$ python3 -q
>>> import numpy as np
>>> np.set_printoptions(precision=2, suppress=True, linewidth=200)
>>> tidy = lambda a: np.round(a, 2) + 0
>>> J = np.loadtxt("x.csv", delimiter=",")
>>> J
array([[-3.01,  3.8 ,  1.12,  1.9 , -9.09, -6.81,  2.16,  0.88],
       [-2.9 ,  3.91,  1.09,  1.86, -9.  , -7.07,  2.01,  1.06],
       [-2.76,  3.74,  1.22,  1.91, -9.16, -6.86,  1.72,  0.96],
       [-2.85,  3.98,  1.1 ,  2.17, -9.09, -7.05,  1.95,  0.93],
       [-3.03,  3.95,  0.88,  1.93, -9.11, -6.95,  2.02,  0.85],
       [-5.03, -1.83,  4.12, -0.93, -6.04,  0.95,  4.97, -2.03],
       [-4.96, -2.11,  4.02, -1.13, -5.94,  0.87,  4.95, -1.98],
       [-5.  , -1.99,  4.16, -1.05, -6.2 ,  0.89,  5.14, -2.24],
       [-4.92, -1.93,  3.97, -1.13, -6.03,  1.06,  5.1 , -2.04],
       [-4.99, -1.97,  3.87, -0.89, -5.83,  1.16,  4.92, -1.98]])
>>> left, s, vt = np.linalg.svd(J, full_matrices=False)
>>> tidy(np.abs(vt[0]))
array([0.36, 0.15, 0.22, 0.07, 0.76, 0.36, 0.31, 0.03])
>>> tidy(left.T @ left)
array([[1., 0., 0., 0., 0., 0., 0., 0.],
       [0., 1., 0., 0., 0., 0., 0., 0.],
       [0., 0., 1., 0., 0., 0., 0., 0.],
       [0., 0., 0., 1., 0., 0., 0., 0.],
       [0., 0., 0., 0., 1., 0., 0., 0.],
       [0., 0., 0., 0., 0., 1., 0., 0.],
       [0., 0., 0., 0., 0., 0., 1., 0.],
       [0., 0., 0., 0., 0., 0., 0., 1.]])
>>> other = np.array([[1, -1, -1],
...     [2, 0, -1],
...     [1, -2, -2],
...     [-1, -2, -1],
...     [2, 0, 2],
...     [1, -1, 2],
...     [1, 0, 2],
...     [0, 0, 2]])
>>> tidy(np.einsum("ij,ij->i", J, J))
array([162.81, 164.49, 161.59, 166.88, 165.38, 112.7 , 110.95, 118.04, 112.63, 108.01])
>>> np.linalg.matrix_rank(J @ other)
np.int64(3)
>>> mat = np.load("mat.npy")
>>> mat
array([[0, 0, 1, 1, 1, 1, 0],
       [0, 0, 1, 1, 0, 0, 0],
       [1, 1, 0, 0, 1, 1, 0],
       [1, 1, 0, 0, 0, 0, 1],
       [1, 0, 1, 0, 0, 0, 0],
       [1, 0, 1, 0, 0, 0, 1],
       [0, 0, 0, 1, 0, 1, 0]])
>>> np.trace(mat @ mat @ mat) // 6
np.int64(2)
>>> np.argwhere(np.triu(mat))
array([[0, 2],
       [0, 3],
       [0, 4],
       [0, 5],
       [1, 2],
       [1, 3],
       [2, 4],
       [2, 5],
       [3, 6],
       [5, 6]])
>>> L = np.diag(mat.sum(axis=1)) - mat
>>> round(np.linalg.det(L[1:, 1:]))
89
>>> L
array([[ 4,  0, -1, -1, -1, -1,  0],
       [ 0,  2, -1, -1,  0,  0,  0],
       [-1, -1,  4,  0, -1, -1,  0],
       [-1, -1,  0,  3,  0,  0, -1],
       [-1,  0, -1,  0,  2,  0,  0],
       [-1,  0, -1,  0,  0,  3, -1],
       [ 0,  0,  0, -1,  0, -1,  2]])
>>> tidy(np.linalg.eigvalsh(L))
array([0.  , 1.34, 1.67, 2.82, 3.46, 5.13, 5.59])
>>> L @ np.ones(7)
array([0., 0., 0., 0., 0., 0., 0.])
>>> (np.linalg.eigvalsh(L) < 1e-8).sum()
np.int64(1)
>>> vals, vecs = np.linalg.eigh(mat)
>>> np.unique(vals.round(6) + 0, return_counts=True)[1]
array([1, 1, 1, 1, 1, 1, 1])
>>> tidy(vals.sum()), np.trace(mat)
(np.float64(0.0), np.int64(0))
>>> tidy(vecs @ np.diag(vals) @ vecs.T)
array([[0., 0., 1., 1., 1., 1., 0.],
       [0., 0., 1., 1., 0., 0., 0.],
       [1., 1., 0., 0., 1., 1., 0.],
       [1., 1., 0., 0., 0., 0., 1.],
       [1., 0., 1., 0., 0., 0., 0.],
       [1., 0., 1., 0., 0., 0., 1.],
       [0., 0., 0., 1., 0., 1., 0.]])
>>> np.abs(vecs[:, -1]).round(6).argmax()
np.int64(0)
>>> tidy(vecs.T @ mat @ vecs)
array([[-2.26,  0.  ,  0.  ,  0.  ,  0.  ,  0.  ,  0.  ],
       [ 0.  , -1.86,  0.  ,  0.  ,  0.  ,  0.  ,  0.  ],
       [ 0.  ,  0.  , -0.67,  0.  ,  0.  ,  0.  ,  0.  ],
       [ 0.  ,  0.  ,  0.  ,  0.  ,  0.  ,  0.  ,  0.  ],
       [ 0.  ,  0.  ,  0.  ,  0.  ,  0.64,  0.  ,  0.  ],
       [ 0.  ,  0.  ,  0.  ,  0.  ,  0.  ,  1.09,  0.  ],
       [ 0.  ,  0.  ,  0.  ,  0.  ,  0.  ,  0.  ,  3.06]])
>>> tidy(vecs.T @ vecs)
array([[1., 0., 0., 0., 0., 0., 0.],
       [0., 1., 0., 0., 0., 0., 0.],
       [0., 0., 1., 0., 0., 0., 0.],
       [0., 0., 0., 1., 0., 0., 0.],
       [0., 0., 0., 0., 1., 0., 0.],
       [0., 0., 0., 0., 0., 1., 0.],
       [0., 0., 0., 0., 0., 0., 1.]])
>>> np.all(np.linalg.eigvalsh(mat) > 0)
np.False_
>>> tidy(np.linalg.eigvalsh(mat).min())
np.float64(-2.26)
>>> rng = np.random.default_rng(17581)
>>> X = np.eye(3, dtype=int)[rng.permutation(3)]
>>> X
array([[0, 0, 1],
       [0, 1, 0],
       [1, 0, 0]])
>>> x0 = np.array([-2, 1, 1])
>>> rhs = X @ x0
>>> rhs
array([ 1,  1, -2])
>>> tidy(np.linalg.solve(X.T, X[2]))
array([0., 0., 1.])
>>> tidy(np.linalg.solve(X, rhs + X[:, 0]))
array([-1.,  1.,  1.])
>>> tidy(np.linalg.solve(X, rhs))
array([-2.,  1.,  1.])
>>> tidy(np.linalg.solve(X, X[:, 1]))
array([0., 1., 0.])
>>> tidy(np.linalg.solve(X, 5 * rhs))
array([-10.,   5.,   5.])
>>> vals, vecs = np.linalg.eig(X)
>>> np.prod(vals)
np.float64(-1.0)
>>> tidy(np.sort(np.linalg.eigvals(X.T)))
array([-1.,  1.,  1.])
>>> tidy(np.sort(np.linalg.eigvals(X @ X)))
array([1., 1., 1.])
>>> arr = np.loadtxt("block17.csv", delimiter=",")
>>> arr
array([[ -2.25,   2.69,  -0.93,   1.19],
       [ -2.2 ,   3.84,  -2.25,  -3.3 ],
       [  0.4 ,   0.1 ,  -0.35,  -2.97],
       [ -0.1 ,   6.9 ,  -2.77,  -0.41],
       [ -3.41,   3.23,   1.35,   1.08],
       [  2.77,   0.8 ,  -5.06,   1.73],
       [ -7.7 ,  14.2 ,  -2.06,   0.89],
       [ -2.58,   0.74,   1.18,   1.45],
       [ -1.67,   2.62,   1.51,  -0.66],
       [  2.61,  -4.59,  -1.9 ,   4.64],
       [ -3.15,   1.39,  -2.28,  -1.95],
       [  2.43,  -0.17,  -2.81,   1.27],
       [  4.76,  -5.81,   2.04,  -0.11],
       [  3.96,  -1.37,  -2.12,  -0.44],
       [  2.32,   0.38,  -0.79,  -0.11],
       [  0.53,   4.46,  -0.4 ,   1.  ],
       [ -5.8 ,   6.55,   0.75,   0.13],
       [ -1.16,  -8.41,  -0.66,   1.04],
       [  2.65,   1.4 ,  -0.45,   3.49],
       [  3.4 ,   5.15,  -0.03,  -1.11],
       [ -3.8 ,   1.68,   0.38,  -2.14],
       [  1.11,   3.14,  -4.24,   0.36],
       [ -1.37, -11.53,   1.88,  -1.29],
       [ -1.44,  -4.48,  -6.44,   2.62],
       [ -5.16,   8.4 ,   0.61,  -0.2 ],
       [ -1.35,  -5.24,  -5.2 ,   1.36],
       [  3.49,   5.25,   1.44,  -2.97],
       [ -4.94,  -1.9 ,  -2.4 ,  -0.5 ],
       [ -2.22,   0.02,   2.25,   0.31],
       [ -1.13,   6.48,  -0.35,   0.3 ],
       [ -2.14,  -2.79,  -0.04,  -0.21],
       [  3.6 ,  -3.18,   2.7 ,  -3.16],
       [ -3.15,   0.74,  -3.16,   1.08],
       [  6.32,  10.  ,   2.79,   1.41],
       [  0.34,   2.55,  -0.11,   1.45],
       [  3.16,   3.47,  -1.92,   1.26],
       [  4.65,  -5.9 ,   3.95,   3.07],
       [ -0.1 ,  -1.54,  -0.18,   0.05],
       [ -1.24,   7.44,   1.6 ,  -1.58]])
>>> other = np.c_[arr[:, :1] @ np.array([[2]]), np.array([1, 1, 3, -2, 2, -3, -2, -2, 0, -2, 2, -2, 0, -1, -3, 1, 2, -1, -1, -2, 3, -3, 0, 0, -2, 1, 2, 1, -3, -1, -3, 2, 0, 1, 1, 1, 3, 3, 2])]
>>> other
array([[ -4.5 ,   1.  ],
       [ -4.4 ,   1.  ],
       [  0.8 ,   3.  ],
       [ -0.2 ,  -2.  ],
       [ -6.82,   2.  ],
       [  5.54,  -3.  ],
       [-15.4 ,  -2.  ],
       [ -5.16,  -2.  ],
       [ -3.34,   0.  ],
       [  5.22,  -2.  ],
       [ -6.3 ,   2.  ],
       [  4.86,  -2.  ],
       [  9.52,   0.  ],
       [  7.92,  -1.  ],
       [  4.64,  -3.  ],
       [  1.06,   1.  ],
       [-11.6 ,   2.  ],
       [ -2.32,  -1.  ],
       [  5.3 ,  -1.  ],
       [  6.8 ,  -2.  ],
       [ -7.6 ,   3.  ],
       [  2.22,  -3.  ],
       [ -2.74,   0.  ],
       [ -2.88,   0.  ],
       [-10.32,  -2.  ],
       [ -2.7 ,   1.  ],
       [  6.98,   2.  ],
       [ -9.88,   1.  ],
       [ -4.44,  -3.  ],
       [ -2.26,  -1.  ],
       [ -4.28,  -3.  ],
       [  7.2 ,   2.  ],
       [ -6.3 ,   0.  ],
       [ 12.64,   1.  ],
       [  0.68,   1.  ],
       [  6.32,   1.  ],
       [  9.3 ,   3.  ],
       [ -0.2 ,   3.  ],
       [ -2.48,   2.  ]])
>>> np.linalg.matrix_rank(other)
np.int64(2)
>>> feats = (rng.random((4, 4)) < 0.3) + np.eye(4)
>>> feats /= feats.sum(axis=1, keepdims=True)
>>> feats
array([[1.  , 0.  , 0.  , 0.  ],
       [0.5 , 0.5 , 0.  , 0.  ],
       [0.25, 0.25, 0.5 , 0.  ],
       [0.5 , 0.  , 0.  , 0.5 ]])
>>> np.allclose(mat[:-1].T @ np.linalg.lstsq(mat[:-1].T, mat[-1])[0], mat[-1])
False
>>> F = np.loadtxt("sample0.csv", delimiter=",")
>>> tidy(F)
array([[ 3.36,  0.27,  0.51,  1.04,  0.34, -0.46, -0.87,  1.53],
       [ 0.27,  6.75, -0.27,  0.34, -0.62,  0.37,  0.55, -0.37],
       [ 0.51, -0.27,  1.84, -0.71, -0.95, -0.73, -1.64,  0.15],
       [ 1.04,  0.34, -0.71,  1.59,  0.92, -0.39, -0.13, -0.37],
       [ 0.34, -0.62, -0.95,  0.92,  2.45,  0.05,  0.82, -0.79],
       [-0.46,  0.37, -0.73, -0.39,  0.05,  3.58, -1.39, -0.3 ],
       [-0.87,  0.55, -1.64, -0.13,  0.82, -1.39,  4.28,  0.78],
       [ 1.53, -0.37,  0.15, -0.37, -0.79, -0.3 ,  0.78,  2.15]])
>>> vals, vecs = np.linalg.eigh(F)
>>> tidy(vals.sum()), tidy(np.trace(F))
(np.float64(26.0), np.float64(26.0))
>>> tidy(np.linalg.eigvalsh(F + -2 * np.eye(8)))
array([-2., -2., -1.,  1.,  2.,  3.,  4.,  5.])
>>> tidy(np.linalg.svd(F, compute_uv=False))
array([7., 6., 5., 4., 3., 1., 0., 0.])
>>> tidy(vals)
array([0., 0., 1., 3., 4., 5., 6., 7.])
>>> (vals > 1e-8).sum(), (vals < -1e-8).sum()
(np.int64(6), np.int64(0))
>>> tidy(vecs @ np.diag(vals) @ vecs.T)
array([[ 3.36,  0.27,  0.51,  1.04,  0.34, -0.46, -0.87,  1.53],
       [ 0.27,  6.75, -0.27,  0.34, -0.62,  0.37,  0.55, -0.37],
       [ 0.51, -0.27,  1.84, -0.71, -0.95, -0.73, -1.64,  0.15],
       [ 1.04,  0.34, -0.71,  1.59,  0.92, -0.39, -0.13, -0.37],
       [ 0.34, -0.62, -0.95,  0.92,  2.45,  0.05,  0.82, -0.79],
       [-0.46,  0.37, -0.73, -0.39,  0.05,  3.58, -1.39, -0.3 ],
       [-0.87,  0.55, -1.64, -0.13,  0.82, -1.39,  4.28,  0.78],
       [ 1.53, -0.37,  0.15, -0.37, -0.79, -0.3 ,  0.78,  2.15]])
>>> tidy(np.linalg.eigvalsh(F @ F))
array([ 0.,  0.,  1.,  9., 16., 25., 36., 49.])
>>> def softmax(z):
...     e = np.exp(z - z.max(axis=-1, keepdims=True))
...     return e / e.sum(axis=-1, keepdims=True)
... 
>>> tidy(softmax(X[0] + -2))
array([0.21, 0.21, 0.58])
>>> tidy(softmax(10 * X[0]))
array([0., 0., 1.])
>>> scores = X @ X.T / np.sqrt(3)
>>> tidy(softmax(scores)[0] @ X)
array([0.26, 0.26, 0.47])
>>> softmax(scores).round(6).argmax(axis=1)
array([0, 1, 2])
>>> E = np.load("arr.npy")
>>> E
array([[ 0,  0, -1,  0, -2,  1],
       [ 0,  0,  1,  0,  0,  2],
       [ 1, -1,  0,  0,  1,  2],
       [ 0,  0,  0,  0,  2,  0],
       [ 2,  0, -1, -2,  0,  0],
       [-1, -2, -2,  0,  0,  0]])
>>> other = np.array([[2, -5], [-5, -5], [-1, 5], [-1, -1], [-3, -2], [4, -3]])
>>> np.einsum("ij,ij->i", E, E)
array([6, 5, 7, 4, 9, 9])
>>> E @ other
array([[ 11,  -4],
       [  7,  -1],
       [ 12,  -8],
       [ -6,  -4],
       [  7, -13],
       [ 10,   5]])
>>> np.linalg.matrix_rank(np.vstack([E, other.T]))
np.int64(6)
>>> np.linalg.matrix_rank(E @ other)
np.int64(2)
>>> np.einsum("ik,kj->ji", E, other)
array([[ 11,   7,  12,  -6,   7,  10],
       [ -4,  -1,  -8,  -4, -13,   5]])
>>> np.einsum("ij->j", E)
array([ 2, -3, -3, -2,  1,  5])
>>> x0 = np.array([-5, 5, 4, 5, -3, -1])
>>> tidy(np.linalg.eigvals(E).real)
array([0., 0., 0., 0., 0., 0.])
>>> x0 @ E @ x0
np.int64(0)
>>> Q = np.linalg.solve(np.eye(6) - E, np.eye(6) + E)
>>> tidy(np.linalg.det(Q))
np.float64(1.0)
>>> Q, R = np.linalg.qr(E)
>>> tidy(np.trace(Q @ Q.T))
np.float64(6.0)
>>> np.allclose(R.T @ R, E.T @ E)
True
>>> Q.shape, R.shape
((6, 6), (6, 6))
>>> tidy(Q @ R)
array([[ 0.,  0., -1.,  0., -2.,  1.],
       [ 0.,  0.,  1.,  0.,  0.,  2.],
       [ 1., -1.,  0.,  0.,  1.,  2.],
       [ 0.,  0.,  0.,  0.,  2.,  0.],
       [ 2.,  0., -1., -2.,  0.,  0.],
       [-1., -2., -2.,  0.,  0.,  0.]])
>>> tidy(abs(R[0, 0])), tidy(np.linalg.norm(E[:, 0]))
(np.float64(2.45), np.float64(2.45))
>>> tidy(np.abs(np.diag(R)))
array([2.45, 2.2 , 1.92, 0.82, 2.45, 1.73])
